$ python -q
>>> import numpy as np
>>> import numpy.linalg as la
>>> np.set_printoptions(precision=4, suppress=True, linewidth=120)
>>> M = np.loadtxt("run19.csv", delimiter=",")
>>> M
array([[ 0.0545, -0.5078,  0.635 , -1.1449],
       [-0.2349, -0.7365,  0.2352, -2.007 ],
       [ 0.4002, -1.6376,  0.0595, -3.6994],
       [ 0.2064, -0.1998,  0.1145, -1.0405],
       [ 0.358 ,  0.0945,  0.0105,  0.2755],
       [ 0.2014, -1.6021,  0.8176, -3.407 ],
       [ 0.6256,  0.6579, -0.7408, -0.0623],
       [-0.2876, -1.6341,  0.301 , -2.7987],
       [ 0.6949, -0.8514,  0.2043, -2.3383],
       [-0.2731,  0.3942,  0.1906,  0.0552],
       [ 0.4121, -1.0731,  0.5871, -4.5224],
       [ 0.374 , -2.1856,  0.7598, -5.4563]])
>>> cent = M[[6, 10]].astype(float)
>>> for _ in range(7):
...     z = la.norm(M[:, None] - cent, axis=-1).argmin(axis=1)
...     cent = np.array([M[z == j].mean(axis=0) for j in range(2)])
... 
>>> z
array([0, 1, 1, 0, 0, 1, 0, 1, 1, 0, 1, 1])
>>> print(cent)
[[ 0.1943  0.0878  0.042  -0.3834]
 [ 0.2229 -1.3886  0.4235 -3.4613]]
>>> x0 = np.array([2, -3, -2, -3])
>>> y = M @ x0
>>> la.lstsq(M, y)[0]
array([ 2., -3., -2., -3.])
>>> la.solve(M.T @ M, M.T @ y)
array([ 2., -3., -2., -3.])
>>> np.round(la.pinv(M) @ M, 4) + 0
array([[1., 0., 0., 0.],
       [0., 1., 0., 0.],
       [0., 0., 1., 0.],
       [0., 0., 0., 1.]])
>>> y
array([ 3.7971,  7.2903, 16.6924,  3.9047, -0.415 , 13.7949,  0.946 , 12.1212, 10.5503, -2.2756, 16.4365, 22.1541])
>>> rng = np.random.default_rng(78)
>>> y = y + 0.05 * rng.normal(size=12)
>>> y
array([ 3.7633,  7.3101, 16.6733,  3.85  , -0.3795, 13.7777,  0.9483, 12.1573, 10.6768, -2.2996, 16.463 , 22.1985])
>>> beta, *_ = la.lstsq(M, y)
>>> print([round(float(la.norm(la.solve(M.T @ M + lam * np.eye(4), M.T @ y))), 2) for lam in (0, 1, 10, 100)])
[5.14, 4.11, 3.45, 1.98]
>>> round(float(la.norm(y - M @ beta)), 4)
0.1417
>>> print(beta.round())
[ 2. -3. -2. -3.]
>>> np.round(M.T @ (y - M @ beta), 4) + 0
array([0., 0., 0., 0.])
>>> D = la.norm(M[:, None] - M[None], axis=-1)
>>> print(la.matrix_rank(D ** 2))
6
>>> (D + 1e9 * np.eye(12)).round(6).argmin(axis=1)
array([ 3,  8,  5,  0,  9,  2,  4,  5,  1,  4,  2, 10])
>>> E = np.load("out19.npy")
>>> E
array([[ 1.,  0.,  0.,  0.,  0.],
       [ 0.,  1.,  0.,  0.,  0.],
       [ 0.,  0., -1.,  0.,  0.],
       [ 0.,  0.,  0., -1.,  0.],
       [ 0.,  0.,  0.,  0.,  1.]])
>>> # triangular, det is the product of the diagonal
>>> print(np.einsum("ij,ji->", E, E))
5.0
>>> la.eigvals(E)
array([ 1.,  1., -1., -1.,  1.])
>>> np.kron(np.eye(2, dtype=int), E)
array([[ 1.,  0.,  0.,  0.,  0.,  0.,  0.,  0.,  0.,  0.],
       [ 0.,  1.,  0.,  0.,  0.,  0.,  0.,  0.,  0.,  0.],
       [ 0.,  0., -1.,  0.,  0.,  0.,  0., -0.,  0.,  0.],
       [ 0.,  0.,  0., -1.,  0.,  0.,  0.,  0., -0.,  0.],
       [ 0.,  0.,  0.,  0.,  1.,  0.,  0.,  0.,  0.,  0.],
       [ 0.,  0.,  0.,  0.,  0.,  1.,  0.,  0.,  0.,  0.],
       [ 0.,  0.,  0.,  0.,  0.,  0.,  1.,  0.,  0.,  0.],
       [ 0.,  0., -0.,  0.,  0.,  0.,  0., -1.,  0.,  0.],
       [ 0.,  0.,  0., -0.,  0.,  0.,  0.,  0., -1.,  0.],
       [ 0.,  0.,  0.,  0.,  0.,  0.,  0.,  0.,  0.,  1.]])
>>> np.poly(E)
array([ 1., -1., -2.,  2.,  1., -1.])
>>> feats = np.load("dump.npy")
>>> print(feats)
[[0 0 0 0]
 [1 1 0 0]
 [1 0 0 0]
 [0 0 0 1]]
>>> out = np.array([[0, 3, 0], [-5, -2, 4]])
>>> cent = np.kron(out, feats)
>>> print(la.matrix_rank(cent))
6
>>> np.round(la.norm(cent, 2), 4), round(la.norm(out, 2) * la.norm(feats, 2), 4)
(np.float64(10.9709), np.float64(10.9709))
>>> la.matrix_rank(feats - feats[0, 0] * np.eye(4))
np.int64(3)
>>> np.sort(la.eigvals(feats))
array([0., 0., 1., 1.])
>>> x0 = np.array([1, 1, 2, -1, 2])
>>> E @ np.eye(5)[0]
array([1., 0., 0., 0., 0.])
>>> E @ (2 * x0)
array([ 2.,  2., -4.,  2.,  4.])
>>> E @ np.ones(5)
array([ 1.,  1., -1., -1.,  1.])
>>> print(np.einsum("ij,j->i", E, x0))
[ 1.  1. -2.  1.  2.]
>>> U, s, Vh = la.svd(feats)
>>> evecs = Vh[:(s > 1e-8).sum()]
>>> x0 = feats[2] + 2 * feats[1] + rng.integers(2) * np.eye(4)[3]
>>> print(x0)
[3. 2. 0. 1.]
>>> np.diag(evecs.T @ evecs)
array([1., 1., 0., 1.])
>>> la.matrix_rank(np.vstack([feats, x0]))
np.int64(3)
>>> np.allclose(evecs.T @ evecs @ x0, x0)
True
>>> W0 = np.load("sample2.npy")
>>> W0
array([[ 0.5154,  0.    ,  0.1877,  0.9087],
       [ 0.2636,  0.    ,  0.0898,  0.6169],
       [ 0.207 ,  0.    ,  0.0699,  0.508 ],
       [-0.3185,  0.    , -0.1096, -0.7064],
       [ 0.3185,  0.    ,  0.1096,  0.7064],
       [ 0.207 ,  0.    ,  0.0699,  0.508 ],
       [ 0.0599,  0.    ,  0.02  ,  0.1586],
       [ 0.1781,  0.    ,  0.0599,  0.4462],
       [ 0.0898,  0.    ,  0.03  ,  0.2355],
       [-0.1781,  0.    , -0.0599, -0.4462]])
>>> out = np.array([[-1, -2, 1], [-3, 0, 2], [1, 1, -1], [3, -3, 0]])
>>> la.matrix_rank(np.vstack([W0, out.T]))
np.int64(4)
>>> np.einsum("ij,ij->i", W0, W0)
array([1.1266, 0.4581, 0.3058, 0.6125, 0.6125, 0.3058, 0.0291, 0.2344, 0.0644, 0.2344])
>>> U, s, Vh = la.svd(W0)
>>> np.argmax(s[:-1] / (s[1:] + 1e-6)) + 1
np.int64(3)
>>> out = U[:, :3] @ np.diag(s[:3]) @ Vh[:3]
>>> round(la.norm(W0 - out) / la.norm(W0), 4)
np.float64(0.0)
>>> print(la.matrix_rank(out))
3
>>> round(float(la.norm(W0 - out, 2)), 4), round(float(s[3]), 4)
(0.0, 0.0)
>>> round(float(la.norm(W0, 2) / la.norm(W0)), 4)
0.9984
>>> [round(float(x), 4) for x in la.svd(W0, compute_uv=False)[:3]]
[1.9927, 0.1131, 0.001]
>>> la.cond(W0) > 100
np.True_
>>> la.matrix_rank(W0, rtol=0.1)
np.int64(1)
>>> def softmax(z):
...     e = np.exp(z - z.max(axis=-1, keepdims=True))
...     return e / e.sum(axis=-1, keepdims=True)
... 
>>> print(softmax(10 * W0[6]))
[0.2039 0.112  0.1368 0.5472]
>>> print(softmax(W0[6]))
[0.2496 0.2351 0.2398 0.2755]
>>> scores = W0 @ W0.T / np.sqrt(4)
>>> softmax(scores).round(6).argmax(axis=1)
array([0, 0, 0, 3, 0, 0, 0, 0, 0, 3])
>>> print(softmax(scores)[6] @ W0)
[0.1444 0.     0.0503 0.3153]
>>> arr = np.load("layer0.npy")
>>> print(arr)
[[  5.5507   2.8284   8.3791 -10.4343]
 [  1.9092   0.7328   2.642   -4.268 ]
 [  1.1833   0.4075   1.5908  -3.0348]
 [  1.0376   0.3479   1.3855  -2.7866]
 [  0.0184   0.0046   0.023   -1.0321]
 [ -0.4099  -0.0803  -0.4902  -0.2714]
 [ -0.4745  -0.0877  -0.5622  -0.1534]
 [ -0.7013  -0.0939  -0.7952   0.2776]
 [ -0.7092  -0.0933  -0.8024   0.2933]
 [ -0.868   -0.044   -0.912    0.6615]
 [ -0.8701  -0.0416  -0.9117   0.6691]
 [  0.0152  -0.0051   0.0101  -0.0152]
 [  0.4261  -0.1876   0.2386  -0.4239]
 [  1.2829  -0.8328   0.4501  -1.2372]
 [  1.4703  -1.0232   0.4471  -1.4047]
 [  1.5923  -1.1573   0.435   -1.5112]
 [  3.0035  -3.386   -0.3825  -2.5616]
 [  3.3178  -4.0922  -0.7744  -2.7353]
 [  3.7069  -5.109   -1.4022  -2.9079]
 [  4.3921  -7.4044  -3.0123  -3.0581]
 [  4.8106  -9.2648  -4.4542  -3.0082]
 [  5.77   -16.7063 -10.9363  -1.8996]
 [  5.9682 -20.2263 -14.2581  -1.046 ]
 [  6.0504 -27.5104 -21.46     1.1475]]
>>> # rank 3
>>> np.round(np.trace(la.pinv(arr) @ arr), 4)
np.float64(3.0)
>>> np.abs(np.diag(la.qr(arr)[1])) > 1e-9
array([ True,  True, False,  True])
>>> arr @ la.pinv(arr) @ arr
array([[  5.5507,   2.8284,   8.3791, -10.4343],
       [  1.9092,   0.7328,   2.642 ,  -4.268 ],
       [  1.1833,   0.4075,   1.5908,  -3.0348],
       [  1.0376,   0.3479,   1.3855,  -2.7866],
       [  0.0184,   0.0046,   0.023 ,  -1.0321],
       [ -0.4099,  -0.0803,  -0.4902,  -0.2714],
       [ -0.4745,  -0.0877,  -0.5622,  -0.1534],
       [ -0.7013,  -0.0939,  -0.7952,   0.2776],
       [ -0.7092,  -0.0933,  -0.8024,   0.2933],
       [ -0.868 ,  -0.044 ,  -0.912 ,   0.6615],
       [ -0.8701,  -0.0416,  -0.9117,   0.6691],
       [  0.0152,  -0.0051,   0.0101,  -0.0152],
       [  0.4261,  -0.1876,   0.2386,  -0.4239],
       [  1.2829,  -0.8328,   0.4501,  -1.2372],
       [  1.4703,  -1.0232,   0.4471,  -1.4047],
       [  1.5923,  -1.1573,   0.435 ,  -1.5112],
       [  3.0035,  -3.386 ,  -0.3825,  -2.5616],
       [  3.3178,  -4.0922,  -0.7744,  -2.7353],
       [  3.7069,  -5.109 ,  -1.4022,  -2.9079],
       [  4.3921,  -7.4044,  -3.0123,  -3.0581],
       [  4.8106,  -9.2648,  -4.4542,  -3.0082],
       [  5.77  , -16.7063, -10.9363,  -1.8996],
       [  5.9682, -20.2263, -14.2581,  -1.046 ],
       [  6.0504, -27.5104, -21.46  ,   1.1475]])
>>> np.unique(arr.round(6), axis=0).shape
(24, 4)
>>> cent = arr[[20, 21]].astype(float)
>>> for _ in range(7):
...     z = la.norm(arr[:, None] - cent, axis=-1).argmin(axis=1)
...     cent = np.array([arr[z == j].mean(axis=0) for j in range(2)])
... 
>>> z
array([0, 0, 0, 0, 0, 0, 0, 0, 0, 0, 0, 0, 0, 0, 0, 0, 0, 0, 0, 0, 0, 1, 1, 1])
>>> print(cent)
[[  1.4135  -1.3611   0.0525  -1.8544]
 [  5.9295 -21.481  -15.5514  -0.5994]]
>>> cent[1] - cent[0]
array([  4.516 , -20.1199, -15.6039,   1.255 ])
>>> U, s, Vh = la.svd(arr)
>>> s.round(4) + 0
array([51.2383, 18.6877,  2.3365,  0.    ])
>>> out = U[:, :3] @ np.diag(s[:3]) @ Vh[:3]
>>> la.matrix_rank(arr, rtol=0.05)
np.int64(2)
>>> np.round(la.norm(arr - out) / la.norm(arr), 4)
np.float64(0.0)
>>> print(out)
[[  5.5507   2.8284   8.3791 -10.4343]
 [  1.9092   0.7328   2.642   -4.268 ]
 [  1.1833   0.4075   1.5908  -3.0348]
 [  1.0376   0.3479   1.3855  -2.7866]
 [  0.0184   0.0046   0.023   -1.0321]
 [ -0.4099  -0.0803  -0.4902  -0.2714]
 [ -0.4745  -0.0877  -0.5622  -0.1534]
 [ -0.7013  -0.0939  -0.7952   0.2776]
 [ -0.7092  -0.0933  -0.8024   0.2933]
 [ -0.868   -0.044   -0.912    0.6615]
 [ -0.8701  -0.0416  -0.9117   0.6691]
 [  0.0152  -0.0051   0.0101  -0.0152]
 [  0.4261  -0.1876   0.2386  -0.4239]
 [  1.2829  -0.8328   0.4501  -1.2372]
 [  1.4703  -1.0232   0.4471  -1.4047]
 [  1.5923  -1.1573   0.435   -1.5112]
 [  3.0035  -3.386   -0.3825  -2.5616]
 [  3.3178  -4.0922  -0.7744  -2.7353]
 [  3.7069  -5.109   -1.4022  -2.9079]
 [  4.3921  -7.4044  -3.0123  -3.0581]
 [  4.8106  -9.2648  -4.4542  -3.0082]
 [  5.77   -16.7063 -10.9363  -1.8996]
 [  5.9682 -20.2263 -14.2581  -1.046 ]
 [  6.0504 -27.5104 -21.46     1.1475]]
